$ python -q
>>> import numpy as np
>>> np.set_printoptions(suppress=True, linewidth=200)
>>> rnd = lambda a: np.round(a, 3) + 0
>>> Q, _ = np.linalg.qr(np.array([[-1.6, -0.8, -0.9], [-1.0, 0.7, 0.0], [2.0, -0.9, -0.3]]))
>>> J = Q[:, :2]
>>> rnd(J)
array([[-0.582,  0.802],
       [-0.364, -0.408],
       [ 0.727,  0.437]])
>>> hat = J @ np.linalg.solve(J.T @ J, J.T)
>>> rnd(np.diag(hat))
array([0.981, 0.299, 0.72 ])
>>> rnd(hat)
array([[ 0.981, -0.115, -0.073],
       [-0.115,  0.299, -0.443],
       [-0.073, -0.443,  0.72 ]])
>>> rnd(np.linalg.svd(J, compute_uv=False))
array([1., 1.])
>>> rnd(J @ J.T)
array([[ 0.981, -0.115, -0.073],
       [-0.115,  0.299, -0.443],
       [-0.073, -0.443,  0.72 ]])
>>> rnd(J.T @ J)
array([[1., 0.],
       [0., 1.]])
>>> x0 = np.array([-2, -1])
>>> h1 = np.maximum(J @ x0, 0)
>>> rnd(np.maximum(J @ x0, 0) - np.maximum(-J @ x0, 0))
array([ 0.362,  1.135, -1.892])
>>> np.flatnonzero(h1 > 1e-9)
array([0, 1])
>>> rnd(np.maximum(J @ (3 * x0), 0))
array([1.087, 3.406, 0.   ])
>>> rnd(J * (h1 > 1e-9)[:, None])
array([[-0.582,  0.802],
       [-0.364, -0.408],
       [ 0.   ,  0.   ]])
>>> rnd(h1)
array([0.362, 1.135, 0.   ])
>>> f = np.array([0, 2, 0])
>>> rnd(np.correlate(J[0], J[2], "full"))
array([-0.254, -0.073,  0.583])
>>> rnd(np.array([np.convolve(row, f, "same") for row in J]))
array([[ 0.   , -1.164,  1.603],
       [ 0.   , -0.727, -0.816],
       [ 0.   ,  1.455,  0.874]])
>>> rnd(np.convolve(J[0], f))
array([ 0.   , -1.164,  1.603,  0.   ])
>>> other = np.array([[1, 1, 1, -1], [1, -2, 0, -2], [-2, 0, 1, -1], [2, 0, 2, 2]])
>>> other[-1] = other[0]
>>> mat = other + 0.1 * np.eye(4)
>>> mat
array([[ 1.1,  1. ,  1. , -1. ],
       [ 1. , -1.9,  0. , -2. ],
       [-2. ,  0. ,  1.1, -1. ],
       [ 1. ,  1. ,  1. , -0.9]])
>>> hat = np.triu(np.array([[3, 2, 4, 3], [1, 5, 3, 4], [0, 1, 1, 0], [3, 1, 3, 3]]), 1) + np.eye(4)
>>> other = hat @ mat @ np.linalg.inv(hat)
>>> rnd(np.trace(other)), rnd(np.trace(mat))
(np.float64(-0.6), np.float64(-0.6))
>>> rnd(np.linalg.det(other))
np.float64(-0.481)
>>> rnd(hat @ mat - mat @ hat)
array([[ -3.,  -3.,   0., -18.],
       [ -2.,   2.,   9.,  -2.],
       [  0.,   4.,   8.,   6.],
       [  0.,  -2.,  -7.,  -7.]])
>>> rnd(np.poly(other))
array([ 1.   ,  0.6  ,  1.76 ,  4.626, -0.481])
>>> rnd(other)
array([[ -1.9,   4. ,   4. , -22. ],
       [ -1. ,   4.1,  -1. , -22. ],
       [ -2. ,   4. ,  -2.9, -11. ],
       [  1. ,  -1. ,   0. ,   0.1]])
>>> rnd(np.linalg.norm(other))
np.float64(34.261)
>>> np.count_nonzero(other)
np.int64(15)
>>> other.shape
(4, 4)
>>> np.linalg.rank(other)
Traceback (most recent call last):
  File "<python-input-37>", line 1, in <module>
    np.linalg.rank(other)
    ^^^^^^^^^^^^^^
AttributeError: module 'numpy.linalg' has no attribute 'rank'
>>> rnd(other.mean(axis=0))
array([ -0.975,   2.775,   0.025, -13.725])
>>> np.unravel_index(np.abs(other).argmax(), other.shape)
(np.int64(0), np.int64(3))
>>> rnd(other.sum(axis=1))
array([-15.9, -19.9, -11.9,   0.1])
>>> rnd(np.linalg.svd(other, compute_uv=False))
array([33.8  ,  5.161,  2.179,  0.001])
>>> np.linalg.matrix_rank(other)
np.int64(4)
>>> rnd(other.sum(axis=0))
array([ -3.9,  11.1,   0.1, -54.9])
>>> x0 = np.array([2, 0, 1, 5])
>>> y = mat @ x0
>>> rnd(y)
array([-1.8, -8. , -7.9, -1.5])
>>> rnd(np.linalg.solve(mat.T, mat[1]))
array([0., 1., 0., 0.])
>>> x0 = np.array([1, 1, 0, 2])
>>> rnd(np.einsum("ij,j->i", mat, x0))
array([ 0.1, -4.9, -4. ,  0.2])
>>> mat * x0
array([[ 1.1,  1. ,  0. , -2. ],
       [ 1. , -1.9,  0. , -4. ],
       [-2. ,  0. ,  0. , -2. ],
       [ 1. ,  1. ,  0. , -1.8]])
>>> np.sign((mat @ x0).round(6))
array([ 1., -1., -1.,  1.])
>>> mat @ np.ones(4)
array([ 2.1, -2.9, -1.9,  2.1])
>>> (mat @ x0).argmax()
np.int64(3)
>>> np.linalg.norm(mat @ x0) <= np.linalg.norm(mat, 2) * np.linalg.norm(x0) + 1e-9
np.True_
>>> rnd((mat * x0).sum(axis=1))
array([ 0.1, -4.9, -4. ,  0.2])
>>> arr = np.load("w.npy")
>>> arr
array([[ 0.7,  0.2,  0.8],
       [-0.8,  0.5, -1.1],
       [ 1.9,  1.1, -0.8],
       [-0.7,  2.7,  0.2]])
>>> x0 = np.array([3, 2, 1])
>>> y = arr @ x0
>>> rnd(np.linalg.pinv(arr) @ arr)
array([[1., 0., 0.],
       [0., 1., 0.],
       [0., 0., 1.]])
>>> rnd(np.linalg.lstsq(arr, y)[0])
array([3., 2., 1.])
>>> rng = np.random.default_rng(93833)
>>> y = y + 0.05 * rng.normal(size=4)
>>> rnd(y)
array([ 3.231, -2.558,  7.182,  3.42 ])
>>> c, *_ = np.linalg.lstsq(arr, y)
>>> rnd(c)
array([3.039, 1.978, 0.968])
>>> rnd(arr.T @ (y - arr @ c))
array([0., 0., 0.])
>>> x0 = np.array([3, -2, -2])
>>> h1 = np.maximum(arr @ x0, 0)
>>> rnd(np.maximum(arr @ (3 * x0), 0))
array([ 0.3,  0. , 15.3,  0. ])
>>> rnd(np.maximum(arr @ x0, 0) - np.maximum(-arr @ x0, 0))
array([ 0.1, -1.2,  5.1, -7.9])
>>> arr * (h1 > 1e-9)[:, None]
array([[ 0.7,  0.2,  0.8],
       [-0. ,  0. , -0. ],
       [ 1.9,  1.1, -0.8],
       [-0. ,  0. ,  0. ]])
>>> w1 = np.array([[5, 7], [-3, 5], [8, -1]])
>>> c = np.array([-2, 2])
>>> H = np.maximum(arr @ w1 + c, 0)
>>> (H > 0).mean(axis=0)
array([0.25, 0.75])
>>> np.linalg.matrix_rank(H)
np.int64(2)
>>> (H > 0).astype(int)
array([[1, 1],
       [0, 0],
       [0, 1],
       [0, 1]])
>>> C = np.array([[4, 2, 3], [1, 3, 2]])
>>> w1 @ C
array([[27, 31, 29],
       [-7,  9,  1],
       [31, 13, 22]])
>>> (H @ C).round(6).argmax(axis=1)
array([0, 0, 1, 1])
>>> hat = arr @ np.linalg.solve(arr.T @ arr, arr.T)
>>> np.trace(hat)
np.float64(3.0)
>>> rnd(hat)
array([[ 0.39 , -0.472,  0.065,  0.106],
       [-0.472,  0.635,  0.05 ,  0.082],
       [ 0.065,  0.05 ,  0.993, -0.011],
       [ 0.106,  0.082, -0.011,  0.982]])
>>> np.linalg.matrix_rank(np.eye(4) - hat)
np.int64(1)
>>> rnd(np.diag(hat))
array([0.39 , 0.635, 0.993, 0.982])
>>> Uu, s, vt = np.linalg.svd(hat)
>>> evecs = vt[:(s > 1e-8).sum()]
>>> x0 = hat[0] + 4 * hat[2] + rng.integers(2) * np.eye(4)[3]
>>> rnd(x0)
array([ 0.651, -0.27 ,  4.037,  0.061])
>>> np.allclose(evecs.T @ evecs @ x0, x0)
True
>>> rnd(evecs.T @ evecs)
array([[ 0.39 , -0.472,  0.065,  0.106],
       [-0.472,  0.635,  0.05 ,  0.082],
       [ 0.065,  0.05 ,  0.993, -0.011],
       [ 0.106,  0.082, -0.011,  0.982]])
>>> rnd(np.linalg.norm(x0 - evecs.T @ evecs @ x0))
np.float64(0.0)
>>> np.linalg.matrix_rank(np.vstack([hat, x0]))
np.int64(3)
>>> data = np.load("out0.npy")
>>> data
array([[0., 0., 1., 5.],
       [0., 0., 0., 0.],
       [1., 0., 0., 0.],
       [5., 0., 0., 0.]])
>>> w1 = np.array([[1, 2, 0, 3], [3, 3, 0, 2], [0, 3, 1, 1], [2, 3, 1, 3]])
>>> c = np.array([1, 2, 2, 2])
>>> H = np.maximum(data @ w1 + c, 0)
>>> np.linalg.matrix_rank(H)
np.int64(3)
>>> (H > 0).mean(axis=0)
array([1., 1., 1., 1.])
>>> H
array([[11., 20.,  8., 18.],
       [ 1.,  2.,  2.,  2.],
       [ 2.,  4.,  2.,  5.],
       [ 6., 12.,  2., 17.]])
>>> C = np.array([[0, 3], [1, 2], [1, 2], [3, 3]])
>>> H @ C
array([[ 82., 143.],
       [ 10.,  17.],
       [ 21.,  33.],
       [ 65.,  97.]])
>>> (H @ C).round(6).argmax(axis=1)
array([1, 1, 1, 1])
>>> w1 @ C
array([[11, 16],
       [ 9, 21],
       [ 7, 11],
       [13, 23]])
>>> rnd(np.abs(np.linalg.eigvals(data)).max())
np.float64(5.099)
>>> np.trace(data)
np.float64(0.0)
>>> np.allclose(data, data.T)
True
>>> (data + data.T) / 2
array([[0., 0., 1., 5.],
       [0., 0., 0., 0.],
       [1., 0., 0., 0.],
       [5., 0., 0., 0.]])
>>> assert data == data.T
Traceback (most recent call last):
  File "<python-input-111>", line 1, in <module>
    assert data == data.T
           ^^^^^^^^^^^^^^
ValueError: The truth value of an array with more than one element is ambiguous. Use a.any() or a.all()
>>> (data - data.T) / 2
array([[0., 0., 0., 0.],
       [0., 0., 0., 0.],
       [0., 0., 0., 0.],
       [0., 0., 0., 0.]])
>>> labels = rng.permutation(4)
>>> labels
array([0, 2, 3, 1])
>>> other = data[labels][:, labels]
>>> other
array([[0., 1., 5., 0.],
       [1., 0., 0., 0.],
       [5., 0., 0., 0.],
       [0., 0., 0., 0.]])
>>> np.trace(other)
np.float64(0.0)
>>> rnd(np.linalg.det(other)), rnd(np.linalg.det(data[labels]))
(np.float64(0.0), np.float64(0.0))
>>> rnd(np.sort(np.abs(np.linalg.eigvals(other))))
array([0.   , 0.   , 5.099, 5.099])
>>> np.allclose(other, data)
False
>>> def softmax(z):
...     e = np.exp(z - z.max(axis=-1, keepdims=True))
...     return e / e.sum(axis=-1, keepdims=True)
... 
>>> rnd(softmax(10 * data[2]))
array([1., 0., 0., 0.])
>>> S = data @ data.T / np.sqrt(4)
>>> softmax(S).round(6).argmax(axis=1)
array([0, 0, 3, 3])
>>> rnd(softmax(S))
array([[1.   , 0.   , 0.   , 0.   ],
       [0.25 , 0.25 , 0.25 , 0.25 ],
       [0.063, 0.063, 0.104, 0.77 ],
       [0.   , 0.   , 0.   , 1.   ]])
>>> rnd(softmax(S + np.triu(np.full(S.shape, -np.inf), 1)))
array([[1.   , 0.   , 0.   , 0.   ],
       [0.5  , 0.5  , 0.   , 0.   ],
       [0.274, 0.274, 0.452, 0.   ],
       [0.   , 0.   , 0.   , 1.   ]])
